% python3 -q
>>> import numpy as np
>>> np.set_printoptions(suppress=True, linewidth=120)
>>> K = np.loadtxt("data.csv", delimiter=",")
>>> K.round(2) + 0
array([[-0.56, -0.08,  2.7 ,  0.95, -0.49, -0.69, -2.32,  1.07,  0.01,  1.58, -0.91, -1.74,  1.28, -1.12],
       [-0.71, -1.2 ,  1.24, -0.16,  1.78,  1.39,  0.61, -1.9 , -0.74,  0.63, -1.94,  0.35,  1.55,  2.28],
       [-1.83, -0.14, -1.55, -1.25,  0.75, -2.96, -1.65, -1.04, -0.22,  0.06, -0.24, -1.32, -0.85,  1.4 ],
       [ 1.13, -0.88,  1.63,  0.03,  1.05, -1.07,  0.84, -0.13, -0.4 ,  0.23, -1.89,  0.33, -3.55, -0.94],
       [-0.85,  1.53,  1.66, -1.33, -1.49,  0.97, -0.44,  0.05,  1.23,  1.64,  1.02,  0.93, -1.8 ,  2.17],
       [-1.13, -0.52,  1.58, -0.08, -0.4 , -2.53,  0.67, -0.63,  1.  , -0.81,  0.53,  3.05,  1.34, -0.72],
       [ 1.69, -3.07, -0.17, -3.03, -1.36,  0.08, -0.74,  0.59, -0.23,  0.54,  0.17,  0.22,  0.57, -0.02],
       [-0.42,  0.85, -0.17, -0.48, -3.18, -0.6 ,  2.27, -1.56, -0.83,  0.49, -1.62, -1.31,  0.43, -0.57],
       [-3.38, -2.08, -0.24,  0.68, -0.77,  0.96,  0.75,  1.94, -1.32, -0.3 ,  0.15,  0.2 , -0.98, -0.11],
       [-0.42, -1.07,  1.39, -0.58,  0.65,  0.11,  1.7 , -0.3 ,  2.54, -1.45,  1.36, -2.75, -0.05,  0.08],
       [-0.56,  1.66, -0.19, -2.39,  1.76, -0.46,  1.68,  2.62,  0.03,  0.97, -0.99,  0.  ,  0.98, -0.51],
       [ 0.56, -0.79, -1.34,  1.59, -0.9 , -0.62,  0.24,  1.57,  2.82,  0.33, -2.24,  0.32,  0.18,  1.68],
       [ 0.99,  0.8 ,  1.42, -0.09, -0.77, -0.76, -0.17,  1.57, -1.75, -3.06, -0.36, -0.36,  0.23,  2.23],
       [ 1.13, -0.71,  0.12,  1.49,  0.3 , -1.69,  1.77,  0.57, -1.33,  2.37,  2.19, -0.47,  0.31,  1.46]])
>>> f = np.array([6, 3, -2, 7, -3, -1, 5, 5, 2, 8, -7, 1, -7, 9])
>>> A2 = K + np.outer(f, np.eye(14)[3])
>>> np.linalg.matrix_rank(A2 - K)
np.int64(1)
>>> round(np.linalg.det(A2) / np.linalg.det(K), 2), round(1 + np.linalg.solve(K, f)[3], 2)
(np.float64(1.94), np.float64(1.94))
>>> A2 = np.linalg.inv(K)
>>> np.allclose(A2, K.T)
False
>>> np.round(np.linalg.slogdet(K)[0], 2)
np.float64(-1.0)
>>> round(np.linalg.cond(K), 2)
np.float64(1.0)
>>> np.allclose(K @ K.T, K.T @ K)
True
>>> np.round(np.abs(np.linalg.eigvals(K)).max(), 2)
np.float64(5.0)
>>> np.allclose(K, K.T)
False
>>> round(np.trace(K), 2)
np.float64(-11.35)
>>> J = np.loadtxt("mat.csv", delimiter=",")
>>> J.round(2) + 0
array([[ 1.64, -0.24,  0.26,  0.06,  0.04,  0.05,  0.03, -0.15,  0.11, -0.48, -0.05, -0.13,  0.21],
       [-0.24,  1.06, -0.07, -0.19, -0.39, -0.08,  0.04, -0.37, -0.18, -0.18, -0.06,  0.05,  0.33],
       [ 0.26, -0.07,  0.75, -0.5 , -0.18,  0.28, -0.24,  0.  , -0.02,  0.29, -0.07, -0.33,  0.39],
       [ 0.06, -0.19, -0.5 ,  1.08,  0.18, -0.55,  0.12, -0.08,  0.44, -0.08,  0.01,  0.05,  0.26],
       [ 0.04, -0.39, -0.18,  0.18,  0.62,  0.3 , -0.16, -0.14,  0.25,  0.23,  0.36,  0.32, -0.1 ],
       [ 0.05, -0.08,  0.28, -0.55,  0.3 ,  0.85, -0.02,  0.19,  0.08,  0.04,  0.44, -0.05, -0.1 ],
       [ 0.03,  0.04, -0.24,  0.12, -0.16, -0.02,  1.33,  0.16, -0.18,  0.06, -0.23, -0.52, -0.12],
       [-0.15, -0.37,  0.  , -0.08, -0.14,  0.19,  0.16,  0.89, -0.17, -0.53,  0.1 , -0.1 , -0.24],
       [ 0.11, -0.18, -0.02,  0.44,  0.25,  0.08, -0.18, -0.17,  0.92,  0.25,  0.23, -0.48, -0.1 ],
       [-0.48, -0.18,  0.29, -0.08,  0.23,  0.04,  0.06, -0.53,  0.25,  1.13, -0.1 , -0.27,  0.12],
       [-0.05, -0.06, -0.07,  0.01,  0.36,  0.44, -0.23,  0.1 ,  0.23, -0.1 ,  0.43,  0.19, -0.01],
       [-0.13,  0.05, -0.33,  0.05,  0.32, -0.05, -0.52, -0.1 , -0.48, -0.27,  0.19,  1.03,  0.12],
       [ 0.21,  0.33,  0.39,  0.26, -0.1 , -0.1 , -0.12, -0.24, -0.1 ,  0.12, -0.01,  0.12,  1.27]])
>>> rank = np.linalg.matrix_rank(J)
>>> rank
np.int64(8)
>>> null = np.linalg.svd(J)[2][rank:].T
>>> np.allclose(J @ null, 0)
True
>>> [int(np.linalg.matrix_rank(np.delete(J, i, axis=0))) for i in range(13)]
[8, 8, 8, 8, 8, 8, 8, 8, 8, 8, 8, 8, 8]
>>> [int(np.linalg.matrix_rank(J[:i])) for i in range(1, len(J) + 1)]
[1, 2, 3, 4, 5, 6, 7, 8, 8, 8, 8, 8, 8]
